$ python3 -q
>>> import numpy as np
>>> np.set_printoptions(precision=2, suppress=True, linewidth=200)
>>> arr = np.array([[0.1, 0.5, -0.7, 0.8, 0.0],
...     [-0.8, 0.8, 0.4, 2.1, -1.2],
...     [-0.2, 1.3, -1.1, 1.2, 1.6],
...     [-0.4, 0.8, -1.8, 2.4, -1.0],
...     [-0.1, -1.2, 1.3, 1.1, -0.9],
...     [-0.1, -0.6, -0.2, -0.7, -0.9],
...     [0.6, 1.0, 0.6, -0.8, 0.6],
...     [-1.2, 0.1, -1.2, 0.9, 1.2],
...     [-2.1, -1.1, 0.6, -0.2, -1.2],
...     [-0.3, 0.1, -1.0, 0.2, 1.9],
...     [0.8, 0.1, -0.1, 0.5, -0.8],
...     [-1.4, -1.2, 0.4, -0.7, -0.1],
...     [0.0, 0.4, -1.4, -0.9, 0.3]])
>>> arr[:, 2] *= 20
>>> arr
array([[  0.1,   0.5, -14. ,   0.8,   0. ],
       [ -0.8,   0.8,   8. ,   2.1,  -1.2],
       [ -0.2,   1.3, -22. ,   1.2,   1.6],
       [ -0.4,   0.8, -36. ,   2.4,  -1. ],
       [ -0.1,  -1.2,  26. ,   1.1,  -0.9],
       [ -0.1,  -0.6,  -4. ,  -0.7,  -0.9],
       [  0.6,   1. ,  12. ,  -0.8,   0.6],
       [ -1.2,   0.1, -24. ,   0.9,   1.2],
       [ -2.1,  -1.1,  12. ,  -0.2,  -1.2],
       [ -0.3,   0.1, -20. ,   0.2,   1.9],
       [  0.8,   0.1,  -2. ,   0.5,  -0.8],
       [ -1.4,  -1.2,   8. ,  -0.7,  -0.1],
       [  0. ,   0.4, -28. ,  -0.9,   0.3]])
>>> Ac = arr - arr.mean(axis=0)
>>> U, sigma, VT = np.linalg.svd(Ac, full_matrices=False)
>>> np.abs(VT[0]).argmax()
np.int64(2)
>>> sigma
array([65.66,  4.1 ,  3.44,  2.76,  1.54])
>>> np.abs(VT[-1])
array([0.5 , 0.78, 0.01, 0.31, 0.23])
>>> np.searchsorted(np.cumsum(sigma ** 2) / (sigma ** 2).sum(), 0.9) + 1
np.int64(1)
>>> round(float((sigma ** 2).sum() ** 2 / (sigma ** 4).sum()), 2)
1.02
>>> Ac = arr - arr.mean(axis=0)
>>> evecs = np.linalg.svd(Ac)[2][:1]
>>> other = Ac - Ac @ evecs.T @ evecs
>>> round(float(np.linalg.norm(other) / np.linalg.norm(Ac)), 2)
0.09
>>> np.round(np.diag(evecs.T @ evecs), 2) + 0
array([0., 0., 1., 0., 0.])
>>> np.linalg.norm(other, axis=1).round(6).argmax()
np.int64(3)
>>> x0 = np.array([3, 5, 0, 5, 2])
>>> y = arr @ x0
>>> b, lr = np.zeros(5), 1 / np.linalg.norm(arr, 2) ** 2
>>> for i in range(6):
...     b -= lr * arr.T @ (arr @ b - y)
...     if i % 2 == 0: print(i, round(np.linalg.norm(arr @ b - y), 2))
... 
0 28.12
2 27.97
4 27.82
>>> np.round(np.linalg.cond(arr), 2)
np.float64(44.88)
>>> Ac = (arr - arr.mean(axis=0)) / arr.std(axis=0)
>>> np.argwhere(np.abs(Ac) > 2)
array([[8, 0]])
>>> b = np.linalg.lstsq(np.delete(Ac, 2, axis=1), Ac[:, 2])[0]
>>> b
array([ 0.14, -0.45, -0.11, -0.32])
>>> np.abs(b).argmax()
np.int64(1)
>>> np.round(1 - np.var(Ac[:, 2] - np.delete(Ac, 2, axis=1) @ b), 2)
np.float64(0.4)
>>> M = np.loadtxt("w.csv", delimiter=",")
>>> M
array([[ 5.57,  6.51,  0.13,  7.  ,  5.16,  6.  ,  3.82,  2.53,  2.53,  0.44,  6.03],
       [ 2.09,  4.14, -3.27,  7.  ,  4.01,  6.  , -0.85,  2.41,  2.41, -1.69,  2.67],
       [ 6.05,  7.55,  1.38,  7.  ,  5.14,  6.  ,  4.83,  2.31,  2.31,  1.93,  6.74],
       [ 1.95,  6.99, -2.04,  7.  ,  3.23,  6.  ,  0.45,  3.26,  3.26, -0.53,  1.7 ],
       [ 1.41,  4.98, -3.84,  7.  ,  3.46,  6.  , -1.1 ,  3.28,  3.28, -2.58,  1.13],
       [ 5.08,  7.87,  0.19,  7.  ,  4.57,  6.  ,  4.02,  3.25,  3.25,  0.37,  4.83],
       [ 3.76, 12.09,  1.15,  7.  ,  2.86,  6.  ,  4.81,  4.8 ,  4.8 ,  1.49,  1.96],
       [ 6.21,  8.29,  0.2 ,  7.  ,  5.03,  6.  ,  5.35,  4.12,  4.12, -0.96,  5.08],
       [ 3.48,  9.44, -0.05,  7.  ,  3.38,  6.  ,  3.2 ,  3.87,  3.87,  0.71,  2.61],
       [ 5.56,  7.68,  0.4 ,  7.  ,  4.86,  6.  ,  4.39,  3.14,  3.14,  0.4 ,  5.42],
       [ 2.97,  3.61, -1.52,  7.  ,  4.58,  6.  , -0.22,  0.72,  0.72,  1.18,  5.25],
       [ 8.16, 15.91,  6.29,  7.  ,  4.1 ,  6.  , 11.12,  4.73,  4.73,  5.45,  6.43],
       [ 3.93,  5.74, -0.21,  7.  ,  4.53,  6.  ,  1.8 ,  1.47,  1.47,  1.79,  5.46],
       [-2.34,  5.64, -4.58,  7.  ,  1.42,  6.  , -4.52,  2.64,  2.64, -0.64, -1.98],
       [ 2.06,  6.13, -0.32,  7.  ,  3.5 ,  6.  ,  0.12,  0.94,  0.94,  3.24,  4.11],
       [ 5.03,  8.51,  1.49,  7.  ,  4.39,  6.  ,  4.28,  2.41,  2.41,  2.7 ,  5.62],
       [ 3.3 ,  7.12, -2.33,  7.  ,  3.87,  6.  ,  1.86,  4.32,  4.32, -2.52,  1.98],
       [ 4.56,  9.71,  0.51,  7.  ,  3.85,  6.  ,  4.42,  4.06,  4.06,  0.59,  3.5 ],
       [ 5.32,  7.11, -0.36,  7.  ,  4.88,  6.  ,  3.87,  3.35,  3.35, -0.59,  4.97],
       [ 0.69,  3.15, -3.98,  7.  ,  3.56,  6.  , -2.73,  1.69,  1.69, -1.23,  2.  ],
       [ 2.61,  5.27, -1.7 ,  7.  ,  3.99,  6.  ,  0.24,  1.96,  1.96,  0.36,  3.65],
       [ 4.12,  5.02, -1.51,  7.  ,  4.81,  6.  ,  1.63,  2.33,  2.33, -0.65,  4.79],
       [ 4.64,  7.22, -0.16,  7.  ,  4.52,  6.  ,  3.25,  2.9 ,  2.9 ,  0.43,  4.74],
       [ 4.03,  6.39, -1.77,  7.  ,  4.42,  6.  ,  2.22,  3.58,  3.58, -1.77,  3.45],
       [ 8.06, 15.86,  5.25,  7.  ,  4.06,  6.  , 10.99,  5.67,  5.67,  3.52,  5.38],
       [-0.35,  9.04, -1.6 ,  7.  ,  1.56,  6.  , -0.83,  3.21,  3.21,  1.63, -0.56],
       [ 6.26,  8.05,  0.11,  7.  ,  5.12,  6.  ,  5.29,  4.06,  4.06, -1.07,  5.2 ],
       [ 1.55,  7.01, -3.09,  7.  ,  3.02,  6.  ,  0.06,  4.13,  4.13, -2.25,  0.42],
       [ 7.32,  8.39,  1.31,  7.  ,  5.56,  6.  ,  6.52,  3.65,  3.65,  0.09,  6.68],
       [ 4.28, 10.96,  1.53,  7.  ,  3.4 ,  6.  ,  4.76,  3.83,  3.83,  2.3 ,  3.45],
       [ 3.82, 10.43,  1.38,  7.  ,  3.31,  6.  ,  4.04,  3.35,  3.35,  2.72,  3.47],
       [ 4.88,  9.75,  1.26,  7.  ,  4.  ,  6.  ,  4.75,  3.49,  3.49,  1.76,  4.38],
       [ 4.75,  4.62, -1.53,  7.  ,  5.22,  6.  ,  2.06,  2.37,  2.37, -1.13,  5.38],
       [ 5.3 , 11.37,  2.09,  7.  ,  3.81,  6.  ,  5.99,  4.09,  4.09,  2.2 ,  4.22],
       [ 1.57,  7.91, -0.88,  7.  ,  2.81,  6.  ,  0.53,  2.6 ,  2.6 ,  1.71,  1.97],
       [ 4.35,  6.82, -0.34,  7.  ,  4.47,  6.  ,  2.75,  2.62,  2.62,  0.57,  4.72],
       [ 2.31,  1.37, -4.56,  7.  ,  4.81,  6.  , -2.  ,  1.74,  1.74, -3.12,  3.57],
       [ 2.42,  9.97,  1.42,  7.  ,  2.72,  6.  ,  2.41,  2.27,  2.27,  4.43,  3.15],
       [ 5.2 ,  1.37, -1.61,  7.  ,  6.26,  6.  ,  0.89,  0.24,  0.24, -0.11,  7.97],
       [ 2.68, 10.81,  1.67,  7.  ,  2.64,  6.  ,  3.08,  2.78,  2.78,  4.25,  2.9 ],
       [ 4.51,  7.19,  1.43,  7.  ,  4.46,  6.  ,  3.11,  1.22,  1.22,  3.75,  6.29],
       [ 6.84,  8.94,  1.08,  7.  ,  5.18,  6.  ,  6.31,  4.04,  4.04, -0.14,  5.8 ]])
>>> # columns 7 and 8 are equal
>>> round(float(np.linalg.norm(M, 2) / np.linalg.norm(M)), 2)
0.94
>>> [round(float(x), 2) for x in np.linalg.svd(M, compute_uv=False)[:3]]
[97.89, 27.52, 18.77]
>>> np.argsort(-np.linalg.norm(M, axis=0).round(6), kind="stable")[:3]
array([1, 3, 5])
